>>> import numpy as np
>>> np.set_printoptions(suppress=True, linewidth=200)
>>> def tidy(a):
...     return np.round(a, 2) + 0
... 
>>> r0 = np.array([-1, -2, -3, -2, -2, -2, -2, 0, -1])
>>> r1 = np.array([-5, -4, -4])
>>> data = np.outer(r0, r1)
>>> data
array([[ 5,  4,  4],
       [10,  8,  8],
       [15, 12, 12],
       [10,  8,  8],
       [10,  8,  8],
       [10,  8,  8],
       [10,  8,  8],
       [ 0,  0,  0],
       [ 5,  4,  4]])
>>> T = np.stack([data, -1 * data, data[::-1]])
>>> np.linalg.matrix_rank(T.reshape(3, -1))
np.int64(2)
>>> np.linalg.matrix_rank(T)
array([1, 1, 1])
>>> U, sigma, vt = np.linalg.svd(data)
>>> tidy(sigma)
array([42.04,  0.  ,  0.  ])
>>> B = U[:, :1] @ np.diag(sigma[:1]) @ vt[:1]
>>> np.linalg.matrix_rank(data, rtol=0.05)
np.int64(1)
>>> tidy(np.linalg.norm(data - B) / np.linalg.norm(data))
np.float64(0.0)
>>> np.linalg.matrix_rank(data, rtol=0.1)
np.int64(1)
>>> np.argsort(-np.linalg.norm(data, axis=0).round(6), kind="stable")[:3]
array([0, 1, 2])
>>> U, sigma, vt = np.linalg.svd(data)
>>> vecs = vt[:(sigma > 1e-8).sum()]
>>> rng = np.random.default_rng(682528)
>>> x = data[5] + 3 * data[4] + rng.integers(2) * np.eye(3)[2]
>>> x
array([40., 32., 33.])
>>> np.allclose(vecs.T @ vecs @ x, x)
False
>>> W1 = np.array([[-1, -3, 1, -3, 0], [2, -2, 0, 1, 3], [0, 0, 0, 1, 0]])
>>> beta = np.array([-2, 0, -1, -2, 0])
>>> act = np.maximum(data @ W1 + beta, 0)
>>> tidy((act > 0).mean(axis=0))
array([0.89, 0.  , 0.89, 0.  , 0.89])
>>> act
array([[ 1,  0,  4,  0, 12],
       [ 4,  0,  9,  0, 24],
       [ 7,  0, 14,  0, 36],
       [ 4,  0,  9,  0, 24],
       [ 4,  0,  9,  0, 24],
       [ 4,  0,  9,  0, 24],
       [ 4,  0,  9,  0, 24],
       [ 0,  0,  0,  0,  0],
       [ 1,  0,  4,  0, 12]])
>>> basis = np.array([[2, 0], [5, 0], [5, 3], [0, 2], [3, 4]])
>>> W1 @ basis
array([[-12,  -3],
       [  3,  14],
       [  0,   2]])
>>> act @ basis
array([[ 58,  60],
       [125, 123],
       [192, 186],
       [125, 123],
       [125, 123],
       [125, 123],
       [125, 123],
       [  0,   0],
       [ 58,  60]])
>>> E = np.diag(np.array([2, 3, 1, 1, 0, 2, 3]))
>>> E
array([[2, 0, 0, 0, 0, 0, 0],
       [0, 3, 0, 0, 0, 0, 0],
       [0, 0, 1, 0, 0, 0, 0],
       [0, 0, 0, 1, 0, 0, 0],
       [0, 0, 0, 0, 0, 0, 0],
       [0, 0, 0, 0, 0, 2, 0],
       [0, 0, 0, 0, 0, 0, 3]])
>>> E.T @ E
array([[4, 0, 0, 0, 0, 0, 0],
       [0, 9, 0, 0, 0, 0, 0],
       [0, 0, 1, 0, 0, 0, 0],
       [0, 0, 0, 1, 0, 0, 0],
       [0, 0, 0, 0, 0, 0, 0],
       [0, 0, 0, 0, 0, 4, 0],
       [0, 0, 0, 0, 0, 0, 9]])
>>> E[:, 4] @ E[:, 5]
np.int64(0)
>>> tidy(np.linalg.svd(E, compute_uv=False))
array([3., 3., 2., 2., 1., 1., 0.])
>>> tidy(np.linalg.pinv(E))
array([[0.5 , 0.  , 0.  , 0.  , 0.  , 0.  , 0.  ],
       [0.  , 0.33, 0.  , 0.  , 0.  , 0.  , 0.  ],
       [0.  , 0.  , 1.  , 0.  , 0.  , 0.  , 0.  ],
       [0.  , 0.  , 0.  , 1.  , 0.  , 0.  , 0.  ],
       [0.  , 0.  , 0.  , 0.  , 0.  , 0.  , 0.  ],
       [0.  , 0.  , 0.  , 0.  , 0.  , 0.5 , 0.  ],
       [0.  , 0.  , 0.  , 0.  , 0.  , 0.  , 0.33]])
>>> w, vecs = np.linalg.eigh(E)
>>> tidy(np.linalg.eigvalsh(E @ E))
array([0., 1., 1., 4., 4., 9., 9.])
>>> vecs.T @ E @ vecs
array([[0., 0., 0., 0., 0., 0., 0.],
       [0., 1., 0., 0., 0., 0., 0.],
       [0., 0., 1., 0., 0., 0., 0.],
       [0., 0., 0., 2., 0., 0., 0.],
       [0., 0., 0., 0., 2., 0., 0.],
       [0., 0., 0., 0., 0., 3., 0.],
       [0., 0., 0., 0., 0., 0., 3.]])
>>> (w > 1e-8).sum(), (w < -1e-8).sum()
(np.int64(6), np.int64(0))
>>> basis = 10 * np.array([[0.5, 0.0, -0.2, -1.1, -1.4, -1.2, 1.4, 1.9, 0.6],
...     [0.5, 0.3, -0.3, -1.9, 0.3, -0.9, -0.8, 1.6, -0.3],
...     [0.2, 0.3, 0.3, 0.5, 0.5, -1.4, -1.5, 1.4, -0.4]])
>>> labels = rng.integers(0, 3, 34)
>>> A = basis[labels] + rng.normal(size=(34, 9))
>>> tidy(A)
array([[  1.87,   3.32,   3.1 ,   6.41,   7.11, -13.85, -14.53,  14.56,  -5.58],
       [  5.02,  -0.87,  -4.8 , -10.27, -13.57, -12.21,  13.12,  20.06,   7.11],
       [  4.68,  -0.52,  -1.36, -12.66, -12.39, -11.06,  13.23,  20.35,   5.4 ],
       [  4.84,   3.22,  -0.92, -18.33,   2.76,  -9.41, -10.46,  16.8 ,  -2.7 ],
       [  1.25,   2.77,   3.51,   3.95,   5.13, -15.9 , -15.33,  12.24,  -4.65],
       [  3.36,   2.44,  -2.79, -20.56,   3.  , -10.41,  -8.76,  15.03,  -2.64],
       [  5.52,   1.53,  -2.54,  -9.83, -13.24, -13.19,  12.18,  18.48,   6.  ],
       [  5.27,  -0.57,  -1.95, -13.18, -12.5 , -11.11,  13.92,  19.94,   6.12],
       [  4.37,   0.74,  -0.67, -10.76, -13.28, -11.77,  15.33,  17.12,   6.52],
       [  4.66,   3.37,  -3.62, -19.75,   2.09,  -9.69,  -7.83,  16.08,  -3.41],
       [  4.59,   0.65,  -4.  ,  -9.85, -12.27, -12.29,  16.69,  20.53,   4.73],
       [  3.59,   1.71,  -2.36,  -9.66, -12.66, -10.31,  11.9 ,  18.94,   5.08],
       [  3.7 ,  -1.07,  -0.65, -10.82, -14.82, -11.9 ,  14.83,  19.04,   4.8 ],
       [  1.3 ,   2.77,   3.73,   4.1 ,   4.39, -14.67, -14.26,  15.44,  -4.66],
       [  6.7 ,   2.68,  -2.52, -19.58,   3.76,  -7.25,  -8.27,  14.54,  -2.13],
       [  4.1 ,   4.25,  -3.67, -17.04,   3.54,  -8.69,  -8.18,  18.32,  -3.09],
       [  4.53,   0.63,  -3.27, -10.13, -12.59, -10.4 ,  12.31,  20.38,   5.08],
       [  0.8 ,   3.56,   2.79,   5.87,   5.25, -12.99, -14.56,  14.53,  -3.19],
       [  3.07,   4.27,   3.06,   4.44,   5.48, -15.54, -15.67,  13.36,  -3.7 ],
       [  5.37,   4.58,  -3.57, -18.07,   3.26,  -8.71,  -8.57,  18.13,  -1.86],
       [  1.78,   2.98,   0.14,   4.91,   4.62, -14.15, -14.15,  14.2 ,  -2.67],
       [  3.87,   0.29,  -1.01, -10.79, -14.5 , -12.91,  14.06,  19.3 ,   3.87],
       [  1.06,   2.7 ,   4.07,   5.18,   5.42, -14.8 , -14.65,  15.26,  -5.34],
       [  5.49,  -0.82,  -1.58, -11.5 , -13.49, -12.19,  14.37,  19.45,   5.93],
       [  4.73,   3.18,  -3.28, -18.79,   2.95,  -9.38,  -7.27,  17.36,  -3.88],
       [  4.46,   1.57,  -2.17, -11.16, -14.36, -11.87,  14.45,  20.12,   4.74],
       [  0.08,   2.54,   1.62,   6.27,   4.93, -13.49, -15.16,  11.54,  -4.04],
       [  1.74,   1.81,   4.43,   4.35,   4.54, -13.19, -13.96,  14.47,  -4.29],
       [  4.38,   3.29,  -1.36, -20.22,   2.48,  -9.74,  -8.42,  16.2 ,  -3.31],
       [  2.92,   3.82,   3.11,   4.94,   6.53, -11.17, -12.95,  14.7 ,  -3.46],
       [  1.49,   3.37,   4.09,   4.64,   5.09, -14.72, -14.36,  15.03,  -2.58],
       [  4.27,  -0.94,  -3.19, -11.21, -13.56, -11.85,  10.23,  19.56,   6.64],
       [  4.14,  -0.77,  -3.32, -11.76, -13.53, -11.92,  14.94,  20.45,   6.35],
       [  5.42,  -0.6 ,  -3.11,  -9.56, -13.19, -12.59,  12.91,  19.26,   6.54]])
>>> U, sigma, vt = np.linalg.svd(A, full_matrices=False)
>>> tidy(np.abs(vt[0]))
array([0.16, 0.05, 0.06, 0.41, 0.26, 0.45, 0.16, 0.71, 0.08])
>>> np.abs(U[:, 0]).round(6).argmax()
np.int64(32)
>>> (sigma > 1e-8).sum()
np.int64(9)
>>> tidy(U.T @ A @ vt.T)
array([[138.67,   0.  ,   0.  ,   0.  ,   0.  ,   0.  ,   0.  ,   0.  ,   0.  ],
       [  0.  ,  94.66,   0.  ,   0.  ,   0.  ,   0.  ,   0.  ,   0.  ,   0.  ],
       [  0.  ,   0.  ,  48.2 ,   0.  ,   0.  ,   0.  ,   0.  ,   0.  ,   0.  ],
       [  0.  ,   0.  ,   0.  ,   7.98,   0.  ,   0.  ,   0.  ,   0.  ,   0.  ],
       [  0.  ,   0.  ,   0.  ,   0.  ,   6.89,   0.  ,   0.  ,   0.  ,   0.  ],
       [  0.  ,   0.  ,   0.  ,   0.  ,   0.  ,   5.47,   0.  ,   0.  ,   0.  ],
       [  0.  ,   0.  ,   0.  ,   0.  ,   0.  ,   0.  ,   4.87,   0.  ,   0.  ],
       [  0.  ,   0.  ,   0.  ,   0.  ,   0.  ,   0.  ,   0.  ,   4.17,   0.  ],
       [  0.  ,   0.  ,   0.  ,   0.  ,   0.  ,   0.  ,   0.  ,   0.  ,   2.9 ]])
>>> U.shape, sigma.shape, vt.shape
((34, 9), (9,), (9, 9))
>>> tidy(np.cumsum(sigma ** 2) / np.sum(sigma ** 2))
array([0.63, 0.92, 0.99, 1.  , 1.  , 1.  , 1.  , 1.  , 1.  ])
>>> O, R = np.linalg.qr(A)
>>> O.shape, R.shape
((34, 9), (9, 9))
>>> labels = A[:, 1] > np.median(A[:, 1])
>>> r0 = A[labels].mean(axis=0) - A[~labels].mean(axis=0)
>>> tidy((((A - A.mean(axis=0)) @ r0 > 0) == labels).mean())
np.float64(0.94)
>>> ((A - A.mean(axis=0)) @ r0 > 0).astype(int)
array([1, 0, 0, 1, 1, 1, 0, 0, 0, 1, 0, 0, 0, 1, 1, 1, 0, 1, 1, 1, 1, 0, 1, 0, 1, 0, 1, 1, 1, 1, 1, 0, 0, 0])
>>> np.argsort(-np.abs(r0).round(6), kind="stable")
array([6, 4, 8, 3, 7, 1, 2, 0, 5])
>>> B = np.array([[3, 1, 3, -2], [1, 3, -2, -3], [-1, 0, 1, -2], [3, -2, -1, -3]])
>>> basis = np.array([[2]])
>>> M = np.block([[B, np.array([[0], [1], [0], [1]])], [np.zeros((1, 4)), basis]])
>>> M
array([[ 3.,  1.,  3., -2.,  0.],
       [ 1.,  3., -2., -3.,  1.],
       [-1.,  0.,  1., -2.,  0.],
       [ 3., -2., -1., -3.,  1.],
       [ 0.,  0.,  0.,  0.,  2.]])
>>> x = np.array([2, -2, -1, 3, -3])
>>> y = M @ x
>>> y
array([ -5., -14.,  -9.,  -1.,  -6.])
>>> tidy(np.linalg.solve(M, y + M[:, 0]))
array([ 3., -2., -1.,  3., -3.])
>>> tidy(np.linalg.solve(M, y))
array([ 2., -2., -1.,  3., -3.])
>>> tidy(np.linalg.solve(M, 4 * y))
array([  8.,  -8.,  -4.,  12., -12.])
>>> O, vecs = np.linalg.qr(M[:, :2])[0], np.linalg.qr(M[:, 2:])[0]
>>> sigma = np.linalg.svd(O.T @ vecs, compute_uv=False)
>>> (sigma > 0.9).sum()
np.int64(0)
>>> tidy(sigma)
array([0.78, 0.14])
>>> B = M / np.linalg.norm(M, axis=1, keepdims=True)
>>> G = B @ B.T
>>> tidy(np.linalg.norm(B, axis=1))
array([1., 1., 1., 1., 1.])
>>> (np.abs(G) > 0.9).astype(int)
array([[1, 0, 0, 0, 0],
       [0, 1, 0, 0, 0],
       [0, 0, 1, 0, 0],
       [0, 0, 0, 1, 0],
       [0, 0, 0, 0, 1]])
>>> tidy(G)
array([[1.  , 0.26, 0.34, 0.43, 0.  ],
       [0.26, 1.  , 0.25, 0.38, 0.2 ],
       [0.34, 0.25, 1.  , 0.17, 0.  ],
       [0.43, 0.38, 0.17, 1.  , 0.2 ],
       [0.  , 0.2 , 0.  , 0.2 , 1.  ]])
>>> np.degrees(np.arccos(np.clip(G[0, 4], -1, 1)))
np.float64(90.0)
>>> np.argwhere(np.triu(np.abs(G) > 0.95, 1))
array([], shape=(0, 2), dtype=int64)
>>> def softmax(z):
...     e = np.exp(z - z.max(axis=-1, keepdims=True))
...     return e / e.sum(axis=-1, keepdims=True)
... 
>>> tidy(softmax(M[4] + 5))
array([0.09, 0.09, 0.09, 0.09, 0.65])
>>> tidy(softmax(10 * M[4]))
array([0., 0., 0., 0., 1.])
>>> att = M @ M.T / np.sqrt(5)
>>> tidy(softmax(att))
array([[1.  , 0.  , 0.  , 0.  , 0.  ],
       [0.  , 1.  , 0.  , 0.  , 0.  ],
       [0.21, 0.14, 0.52, 0.09, 0.04],
       [0.  , 0.  , 0.  , 1.  , 0.  ],
       [0.08, 0.19, 0.08, 0.19, 0.46]])
>>> softmax(att).round(6).argmax(axis=1)
array([0, 1, 2, 3, 4])
>>> x = np.array([1, 2, 1, 2, 2])
>>> M @ x
array([ 4.,  1., -4., -6.,  4.])
>>> (M @ x).argmax()
np.int64(0)
>>> np.linalg.norm(M @ x) <= np.linalg.norm(M, 2) * np.linalg.norm(x) + 1e-9
np.True_
>>> np.sign((M @ x).round(6))
array([ 1.,  1., -1., -1.,  1.])
>>> M @ np.eye(5)[1]
array([ 1.,  3.,  0., -2.,  0.])
>>> m1 = np.load("layer15.npy")
>>> m1
array([[ 0,  0, -2,  0,  0],
       [-2,  0,  0, -2,  0],
       [ 0, -3,  1, -2, -2],
       [-3,  0,  0,  0,  0],
       [ 0,  0,  0,  0,  0],
       [ 1,  0,  0,  0, -2],
       [ 3,  0,  1,  0,  0],
       [ 0,  3,  0, -2,  0],
       [ 3,  0, -2, -1,  0]])
>>> r0 = np.array([-2, -1])
>>> np.polyval(r0, m1[5])
array([-3, -1, -1, -1,  3])
>>> proj = m1 @ np.linalg.solve(m1.T @ m1, m1.T)
>>> np.linalg.matrix_rank(np.eye(9) - proj)
np.int64(4)
>>> np.trace(proj)
np.float64(5.0)
>>> tidy(np.linalg.eigvalsh(proj))
array([0., 0., 0., 0., 1., 1., 1., 1., 1.])
>>> tidy(np.diag(proj))
array([0.45, 0.47, 0.86, 0.31, 0.  , 0.86, 0.49, 0.86, 0.71])
>>> B = np.c_[m1[:, :2] @ np.array([[0, 1], [2, 0]]), np.array([1, 2, 1, 2, 0, 2, 1, 0, 2])]
>>> B
array([[ 0,  0,  1],
       [ 0, -2,  2],
       [-6,  0,  1],
       [ 0, -3,  2],
       [ 0,  0,  0],
       [ 0,  1,  2],
       [ 0,  3,  1],
       [ 6,  0,  0],
       [ 0,  3,  2]])
>>> np.linalg.matrix_rank(B)
np.int64(3)
>>> tidy(np.linalg.norm(B - m1 @ np.linalg.lstsq(m1, B)[0], axis=0))
array([0.  , 0.  , 3.07])
>>> tidy(np.linalg.lstsq(m1, B[:, 0])[0])
array([0., 2., 0., 0., 0.])
>>> np.linalg.matrix_rank(np.c_[m1, B])
np.int64(6)
>>> tidy(np.linalg.norm(np.linalg.qr(m1)[0].T @ B, axis=0) ** 2 / ((B ** 2).sum(axis=0) + 1e-12))
array([1. , 1. , 0.5])
>>> proj = B @ np.linalg.solve(B.T @ B, B.T)
>>> tidy(proj @ B[:, 1])
array([ 0., -2.,  0., -3.,  0.,  1.,  3.,  0.,  3.])
>>> tidy(proj)
array([[ 0.05,  0.11,  0.03,  0.11,  0.  ,  0.11,  0.05,  0.03,  0.1 ],
       [ 0.11,  0.36,  0.06,  0.42,  0.  ,  0.16, -0.09,  0.06,  0.03],
       [ 0.03,  0.06,  0.51,  0.06,  0.  ,  0.05,  0.02, -0.49,  0.05],
       [ 0.11,  0.42,  0.06,  0.52,  0.  ,  0.13, -0.18,  0.06, -0.07],
       [ 0.  ,  0.  ,  0.  ,  0.  ,  0.  ,  0.  ,  0.  ,  0.  ,  0.  ],
       [ 0.11,  0.16,  0.05,  0.13,  0.  ,  0.24,  0.19,  0.05,  0.3 ],
       [ 0.05, -0.09,  0.02, -0.18,  0.  ,  0.19,  0.33,  0.02,  0.37],
       [ 0.03,  0.06, -0.49,  0.06,  0.  ,  0.05,  0.02,  0.51,  0.05],
       [ 0.1 ,  0.03,  0.05, -0.07,  0.  ,  0.3 ,  0.37,  0.05,  0.48]])
>>> tidy(np.linalg.eigvalsh(proj))
array([0., 0., 0., 0., 0., 0., 1., 1., 1.])
>>> np.linalg.matrix_rank(np.eye(9) - proj)
np.int64(6)
>>> np.allclose(proj @ proj, proj)
True
